$ ipython --no-banner

In [1]: import numpy as np

In [2]: np.set_printoptions(suppress=True, linewidth=120)

In [3]: def rd(a):
   ...:     return np.round(a, 3) + 0
   ...: 

In [4]: data = np.array([[0, 0, 0, 0, 8, 0],
   ...:     [0, 0, 0, 0, 0, 6],
   ...:     [0, 0, 0, 2, 0, 0],
   ...:     [0, 6, 0, 0, 0, 0],
   ...:     [8, 0, 0, 0, 0, 0],
   ...:     [0, 0, 8, 0, 0, 0]])

In [5]: data[:, 2] @ data[:, 5]
Out[5]: np.int64(0)

In [6]: rd(np.linalg.norm(data, axis=0))
Out[6]: array([8., 6., 8., 2., 8., 6.])

In [7]: rd(np.linalg.pinv(data))
Out[7]: 
array([[0.   , 0.   , 0.   , 0.   , 0.125, 0.   ],
       [0.   , 0.   , 0.   , 0.167, 0.   , 0.   ],
       [0.   , 0.   , 0.   , 0.   , 0.   , 0.125],
       [0.   , 0.   , 0.5  , 0.   , 0.   , 0.   ],
       [0.125, 0.   , 0.   , 0.   , 0.   , 0.   ],
       [0.   , 0.167, 0.   , 0.   , 0.   , 0.   ]])

In [8]: data @ data.T
Out[8]: 
array([[64,  0,  0,  0,  0,  0],
       [ 0, 36,  0,  0,  0,  0],
       [ 0,  0,  4,  0,  0,  0],
       [ 0,  0,  0, 36,  0,  0],
       [ 0,  0,  0,  0, 64,  0],
       [ 0,  0,  0,  0,  0, 64]])

In [9]: A = np.load("sample11.npy")

In [10]: A
Out[10]: 
array([[-2.,  5.,  0.,  0.,  0.,  0.,  0.,  0.,  0.,  0.],
       [ 5.,  3.,  5.,  0.,  0.,  0.,  0.,  0.,  0.,  0.],
       [ 0.,  5., -2.,  5.,  0.,  0.,  0.,  0.,  0.,  0.],
       [ 0.,  0.,  5., -6.,  5.,  0.,  0.,  0.,  0.,  0.],
       [ 0.,  0.,  0.,  5.,  9.,  5.,  0.,  0.,  0.,  0.],
       [ 0.,  0.,  0.,  0.,  5., -8.,  5.,  0.,  0.,  0.],
       [ 0.,  0.,  0.,  0.,  0.,  5.,  9.,  5.,  0.,  0.],
       [ 0.,  0.,  0.,  0.,  0.,  0.,  5., -2.,  5.,  0.],
       [ 0.,  0.,  0.,  0.,  0.,  0.,  0.,  5.,  0.,  5.],
       [ 0.,  0.,  0.,  0.,  0.,  0.,  0.,  0.,  5.,  3.]])

In [11]: x = np.array([-1, 2, -2, 1, -1, 2, 0, 1, 2, -2])

In [12]: y = A @ x

In [13]: y
Out[13]: array([ 12.,  -9.,  19., -21.,   6., -21.,  15.,   8.,  -5.,   4.])

In [14]: rd(np.linalg.solve(A, y))
Out[14]: array([-1.,  2., -2.,  1., -1.,  2.,  0.,  1.,  2., -2.])

In [15]: rd(np.linalg.solve(A, y + A[:, 9]))
Out[15]: array([-1.,  2., -2.,  1., -1.,  2.,  0.,  1.,  2., -1.])

In [16]: vals, vecs = np.linalg.eigh(A)

In [17]: rd(vecs @ np.diag(vals) @ vecs.T)
Out[17]: 
array([[-2.,  5.,  0.,  0.,  0.,  0.,  0.,  0.,  0.,  0.],
       [ 5.,  3.,  5.,  0.,  0.,  0.,  0.,  0.,  0.,  0.],
       [ 0.,  5., -2.,  5.,  0.,  0.,  0.,  0.,  0.,  0.],
       [ 0.,  0.,  5., -6.,  5.,  0.,  0.,  0.,  0.,  0.],
       [ 0.,  0.,  0.,  5.,  9.,  5.,  0.,  0.,  0.,  0.],
       [ 0.,  0.,  0.,  0.,  5., -8.,  5.,  0.,  0.,  0.],
       [ 0.,  0.,  0.,  0.,  0.,  5.,  9.,  5.,  0.,  0.],
       [ 0.,  0.,  0.,  0.,  0.,  0.,  5., -2.,  5.,  0.],
       [ 0.,  0.,  0.,  0.,  0.,  0.,  0.,  5.,  0.,  5.],
       [ 0.,  0.,  0.,  0.,  0.,  0.,  0.,  0.,  5.,  3.]])

In [18]: rd(np.abs(vecs[:, -1]))
Out[18]: array([0.013, 0.04 , 0.068, 0.164, 0.56 , 0.296, 0.688, 0.27 , 0.127, 0.063])

In [19]: rd(np.linalg.eigvalsh(A @ A))
Out[19]: array([  0.031,   0.254,  30.279,  52.65 ,  57.651,  66.816, 101.617, 122.679, 138.22 , 171.802])

In [20]: Uu, sv, vt = np.linalg.svd(A)

In [21]: rd(sv)
Out[21]: array([13.107, 11.757, 11.076, 10.081,  8.174,  7.593,  7.256,  5.503,  0.504,  0.176])

In [22]: np.argmax(sv[:-1] / (sv[1:] + 1e-6)) + 1
Out[22]: np.int64(8)

In [23]: out = Uu[:, :8] @ np.diag(sv[:8]) @ vt[:8]

In [24]: rd(np.abs(A - out).max())
Out[24]: np.float64(0.168)

In [25]: cent = 5 * np.array([[-0.1, 0.7, 0.3, 1.7, -0.4, -1.0, 0.9, -1.7, -1.1, -1.2],
    ...:     [-1.2, 0.3, 0.7, 0.1, 0.5, -1.4, 0.1, -1.2, 3.1, 0.5],
    ...:     [3.0, 0.4, 0.1, -1.4, 0.7, -0.1, -0.5, -0.9, -0.1, -1.3]])

In [26]: rng = np.random.default_rng(18438)

In [27]: idx = rng.integers(0, 3, 33)

In [28]: arr = cent[idx] + rng.normal(size=(33, 10))

In [29]: rd(arr)
Out[29]: 
array([[  0.363,   2.912,   2.926,   9.175,  -4.201,  -4.78 ,   4.885,  -7.542,  -5.153,  -6.395],
       [ -1.165,   3.558,   1.818,   7.239,  -3.016,  -5.287,   2.882,  -8.679,  -4.969,  -6.604],
       [  0.401,   4.562,   0.717,   8.598,  -0.917,  -5.508,   5.674,  -6.366,  -5.335,  -5.038],
       [ 15.089,   2.739,   1.188,  -7.158,   4.81 ,  -0.515,  -2.204,  -4.926,  -2.673,  -7.709],
       [ 16.364,   2.264,   0.772,  -6.749,   2.35 ,   1.112,  -2.333,  -4.969,   0.045,  -6.207],
       [ 14.466,   2.731,   0.822,  -7.729,   2.361,  -0.951,  -2.945,  -4.176,  -1.403,  -7.345],
       [ -5.712,   1.293,   5.222,   1.184,   1.351,  -7.568,   1.005,  -5.848,  15.092,   2.889],
       [ -0.113,   2.351,   1.094,   8.563,  -2.005,  -5.376,   4.059,  -6.711,  -5.757,  -5.385],
       [ 15.545,   1.964,  -0.229,  -7.686,   3.721,  -0.223,  -1.831,  -5.434,  -0.444,  -5.654],
       [ 16.272,   2.122,  -1.575,  -6.387,   3.459,  -0.101,  -4.201,  -4.36 ,   1.469,  -5.904],
       [ -6.726,   0.412,   0.541,   1.151,   1.688,  -8.708,   1.37 ,  -7.447,  15.53 ,   2.962],
       [ -0.629,   2.816,   0.139,   8.483,  -1.506,  -3.414,   5.139,  -7.899,  -5.157,  -5.7  ],
       [ -6.221,   0.98 ,   1.603,  -1.565,   1.586,  -4.969,   0.419,  -6.01 ,  14.005,   0.836],
       [ 15.431,   3.508,   2.513,  -7.182,   2.608,  -1.974,  -3.099,  -3.406,  -2.601,  -7.67 ],
       [  0.93 ,   2.563,   1.793,   9.089,  -1.499,  -4.695,   5.324,  -6.768,  -3.306,  -7.204],
       [ 14.288,   1.561,   1.038,  -7.471,   5.47 ,  -0.307,  -2.332,  -3.744,  -0.196,  -6.693],
       [ 14.494,   1.679,  -0.417,  -5.043,   4.071,   1.691,  -1.271,  -4.741,   1.022,  -6.473],
       [ 13.925,   1.732,  -0.358,  -8.086,   2.223,  -1.158,  -2.368,  -4.623,  -3.136,  -6.33 ],
       [ 14.042,   0.621,   1.713,  -6.279,   2.518,   0.469,  -2.448,  -2.602,  -1.553,  -6.464],
       [ -3.744,   2.598,   3.792,   1.665,   3.484,  -7.729,   2.077,  -6.372,  16.81 ,   2.288],
       [ -7.23 ,   2.115,   4.428,  -0.006,   2.514,  -7.524,  -0.427,  -6.971,  15.573,   1.782],
       [ -1.525,   5.337,   0.565,   8.249,  -2.887,  -3.414,   3.254, -10.011,  -5.214,  -7.335],
       [  0.472,   4.873,   1.646,   9.971,  -1.303,  -4.522,   4.306,  -9.869,  -6.444,  -5.798],
       [ 15.327,   0.441,  -0.115,  -7.888,   2.985,  -1.117,  -4.379,  -6.606,   0.249,  -6.786],
       [ -6.761,   3.665,   3.727,   0.001,   2.283,  -6.309,   2.184,  -5.485,  14.398,   4.042],
       [ -0.315,   5.166,   3.11 ,   8.183,  -0.888,  -5.834,   2.386,  -7.011,  -5.936,  -5.942],
       [ -4.712,   1.448,   4.372,   1.145,   3.385,  -8.454,  -1.126,  -5.553,  14.446,   3.401],
       [  0.996,   3.222,   1.616,   8.068,  -2.999,  -6.06 ,   4.531,  -9.878,  -5.939,  -6.979],
       [ -1.289,   4.135,   0.843,   7.21 ,  -3.002,  -3.654,   2.489,  -8.955,  -5.663,  -7.512],
       [ 14.393,   1.095,   1.444,  -5.323,   4.762,  -1.423,  -2.709,  -4.615,  -0.691,  -6.309],
       [ -0.12 ,   4.044,   1.212,   9.242,  -2.982,  -3.427,   5.149,  -8.347,  -6.541,  -7.125],
       [  0.368,   2.671,   0.791,   9.451,  -0.327,  -3.342,   3.911,  -9.244,  -4.869,  -6.466],
       [ -5.846,   1.051,   4.089,  -1.081,   2.109,  -7.605,   0.855,  -5.686,  17.231,   0.962]])

In [30]: np.linalg.matrix_rank(data)
Out[30]: np.int64(6)

In [31]: data.sum(axis=1)
Out[31]: array([8, 6, 2, 6, 8, 8])

In [32]: rd(np.linalg.norm(data))
Out[32]: np.float64(16.371)

In [33]: np.abs(data).max()
Out[33]: np.int64(8)
